In [1]: import numpy as np

In [2]: from numpy import linalg as LA

In [3]: np.set_printoptions(precision=3, suppress=True, linewidth=140, floatmode="fixed")

In [4]: def tidy(a):
   ...:     return np.round(a, 3) + 0
   ...: 

In [5]: F = np.array([[-2, -5, -6], [-1, -4, -5], [1, -2, -3], [4, 1, 0]])

In [6]: # null space of dimension 1

In [7]: np.unique(F.round(6), axis=0).shape
Out[7]: (4, 3)

In [8]: LA.inv(F)
LinAlgError: Last 2 dimensions of the array must be square


In [9]: U, s, VT = LA.svd(F)

In [10]: V = VT[:(s > 1e-8).sum()]

In [11]: rng = np.random.default_rng(785493)

In [12]: x = F[0] + -1 * F[1] + rng.integers(2) * np.eye(3)[1]

In [13]: x
Out[13]: array([-1.000, -1.000, -1.000])

In [14]: LA.matrix_rank(np.vstack([F, x]))
Out[14]: np.int64(2)

In [15]: tidy(LA.norm(x - V.T @ V @ x))
Out[15]: np.float64(0.0)

In [16]: tidy(np.diag(V.T @ V))
Out[16]: array([0.962, 0.385, 0.654])

In [17]: gram = F.T @ F

In [18]: tidy(LA.eigvalsh(gram)[::-1])
Out[18]: array([119.764,  18.236,   0.000])

In [19]: tidy(LA.svd(F, compute_uv=False) ** 2)
Out[19]: array([119.764,  18.236,   0.000])

In [20]: np.allclose(gram, gram.T)
Out[20]: True

In [21]: np.trace(gram), (F ** 2).sum()
Out[21]: (np.int64(138), np.int64(138))

In [22]: gram
Out[22]: 
array([[22, 16, 14],
       [16, 46, 56],
       [14, 56, 70]])

In [23]: tidy(gram @ LA.pinv(gram) @ gram)
Out[23]: 
array([[22.000, 16.000, 14.000],
       [16.000, 46.000, 56.000],
       [14.000, 56.000, 70.000]])

In [24]: np.allclose(gram[:-1].T @ LA.lstsq(gram[:-1].T, gram[-1])[0], gram[-1])
Out[24]: True

In [25]: np.abs(np.diag(LA.qr(gram)[1])) > 1e-9
Out[25]: array([ True,  True, False])

In [26]: M2 = np.array([[2, 2, -3], [0, 1, -3]])

In [27]: basis = np.kron(M2, F)

In [28]: tidy(LA.norm(basis, 2)), tidy(LA.norm(M2, 2) * LA.norm(F, 2))
Out[28]: (np.float64(54.766), np.float64(54.766))

In [29]: basis
Out[29]: 
array([[ -4, -10, -12,  -4, -10, -12,   6,  15,  18],
       [ -2,  -8, -10,  -2,  -8, -10,   3,  12,  15],
       [  2,  -4,  -6,   2,  -4,  -6,  -3,   6,   9],
       [  8,   2,   0,   8,   2,   0, -12,  -3,   0],
       [  0,   0,   0,  -2,  -5,  -6,   6,  15,  18],
       [  0,   0,   0,  -1,  -4,  -5,   3,  12,  15],
       [  0,   0,   0,   1,  -2,  -3,  -3,   6,   9],
       [  0,   0,   0,   4,   1,   0, -12,  -3,   0]])

In [30]: basis.shape
Out[30]: (8, 9)

In [31]: f = np.array([5, 9, 0])

In [32]: K = np.array([np.roll(f, i) for i in range(3)])

In [33]: K
Out[33]: 
array([[5, 9, 0],
       [0, 5, 9],
       [9, 0, 5]])

In [34]: K @ np.ones(3)
Out[34]: array([14.000, 14.000, 14.000])

In [35]: K @ (-1.0) ** np.arange(3)
Out[35]: array([-4.000,  4.000, 14.000])

In [36]: arr = np.load("w.npy")

In [37]: arr
Out[37]: 
array([[1, 1, 2],
       [1, 1, 2],
       [2, 2, 4]])

In [38]: # rows 0 and 1 are equal

In [39]: f = np.array([1, -1, 2])

In [40]: np.correlate(arr[0], arr[2], "full")
Out[40]: array([ 4,  6, 12,  6,  4])

In [41]: np.polyval(f, arr[0])
Out[41]: array([2, 2, 4])

In [42]: np.cross(arr[0, :3], arr[2, :3])
Out[42]: array([0, 0, 0])

In [43]: np.array([np.convolve(row, f, "same") for row in arr])
Out[43]: 
array([[0, 3, 0],
       [0, 3, 0],
       [0, 6, 0]])

In [44]: np.allclose(arr[:-1].T @ LA.lstsq(arr[:-1].T, arr[-1])[0], arr[-1])
Out[44]: True

In [45]: np.unique(arr.round(6), axis=0).shape
Out[45]: (2, 3)

In [46]: LA.lstsq(arr[:-1].T, arr[-1])[2]
Out[46]: np.int32(1)

In [47]: M2 = np.array([[1, 1], [1, -1]])

In [48]: feats = np.kron(M2, np.kron(M2, M2))[rng.permutation(8)][:2]

In [49]: feats
Out[49]: 
array([[ 1,  1,  1,  1, -1, -1, -1, -1],
       [ 1, -1, -1,  1, -1,  1,  1, -1]])

In [50]: # columns 1 and 2 are equal

In [51]: M2 = np.array([[1, 0],
    ...:     [-2, -1],
    ...:     [-1, 1],
    ...:     [0, -2],
    ...:     [-2, 2],
    ...:     [2, 0],
    ...:     [-2, 0],
    ...:     [-2, -1]])

In [52]: np.einsum("ij,ij->i", feats, feats)
Out[52]: array([8, 8])

In [53]: M2.T @ feats.T
Out[53]: 
array([[ 2,  8],
       [-3, -3]])

In [54]: np.vstack([feats, M2.T]).shape
Out[54]: (4, 8)

In [55]: np.einsum("ik,kj->ji", feats, M2)
Out[55]: 
array([[ 2,  8],
       [-3, -3]])

In [56]: f = np.array([0, 0])

In [57]: np.polyval(f, feats[0])
Out[57]: array([0, 0, 0, 0, 0, 0, 0, 0])

In [58]: np.convolve(feats[0], f)
Out[58]: array([0, 0, 0, 0, 0, 0, 0, 0, 0])

In [59]: np.correlate(feats[0], feats[1], "full")
Out[59]: array([-1,  0,  1,  0,  3,  0, -3,  0, -3,  0,  3,  0,  1,  0, -1])

In [60]: np.array([np.convolve(row, f, "same") for row in feats])
Out[60]: 
array([[0, 0, 0, 0, 0, 0, 0, 0],
       [0, 0, 0, 0, 0, 0, 0, 0]])

In [61]: W1 = np.array([[2, 1, 0, 2, 1, 0],
    ...:     [1, 2, 2, 2, 0, 1],
    ...:     [1, 1, 0, 3, 0, 2],
    ...:     [2, 3, 1, 0, 0, 1],
    ...:     [1, 1, 3, 3, 3, 3],
    ...:     [1, 2, 0, 3, 1, 2],
    ...:     [3, 0, 0, 1, 2, 2],
    ...:     [1, 2, 3, 2, 2, 2]])

In [62]: b = np.array([5, 8, 0, 9, 9, 0])

In [63]: act = np.maximum(feats @ W1 + b, 0)

In [64]: act
Out[64]: 
array([[ 5, 10,  0,  7,  2,  0],
       [ 9,  8,  0,  5,  8,  0]])

In [65]: (act > 0).mean(axis=0)
Out[65]: array([1.000, 1.000, 0.000, 1.000, 1.000, 0.000])

In [66]: basis = np.array([[2, 0, 0], [1, 1, 3], [1, 0, 2], [1, 1, 1], [0, 1, 2], [2, 0, 1]])

In [67]: W1 @ basis
Out[67]: 
array([[ 7,  4,  7],
       [10,  4, 13],
       [10,  4,  8],
       [10,  3, 12],
       [15,  7, 21],
       [11,  6, 13],
       [11,  3,  7],
       [13,  6, 20]])

In [68]: act @ basis
Out[68]: 
array([[27, 19, 41],
       [31, 21, 45]])

In [69]: tidy(LA.norm(feats, "nuc"))
Out[69]: np.float64(5.657)

In [70]: tidy(LA.norm(feats, 1)), tidy(LA.norm(feats, np.inf))
Out[70]: (np.float64(2.0), np.float64(8.0))

In [71]: LA.norm(feats, axis=1).argmax()
Out[71]: np.int64(0)

In [72]: tidy(LA.norm(feats, axis=1))
Out[72]: array([2.828, 2.828])

In [73]: W0 = np.load("layer19.npy")

In [74]: W0
Out[74]: 
array([[ -4.846, -15.560,  -0.466],
       [ -2.226,  -7.627,  -0.867],
       [ -2.046,  -7.015,  -0.893],
       [ -1.249,  -4.063,  -0.989],
       [ -1.057,  -3.254,  -0.999],
       [ -0.479,  -0.288,  -0.706],
       [ -0.399,  -0.099,  -0.539],
       [  0.981,   0.092,   0.724],
       [  1.288,   0.161,   0.896],
       [  6.753,   2.842,   2.929],
       [ 11.072,   5.843,   4.057]])

In [75]: Ac = (W0 - W0.mean(axis=0)) / W0.std(axis=0)

In [76]: np.argwhere(np.abs(Ac) > 2)
Out[76]: 
array([[ 0,  1],
       [10,  0],
       [10,  2]])

In [77]: b = LA.lstsq(np.delete(Ac, 2, axis=1), Ac[:, 2])[0]

In [78]: tidy(b)
Out[78]: array([ 1.277, -0.399])
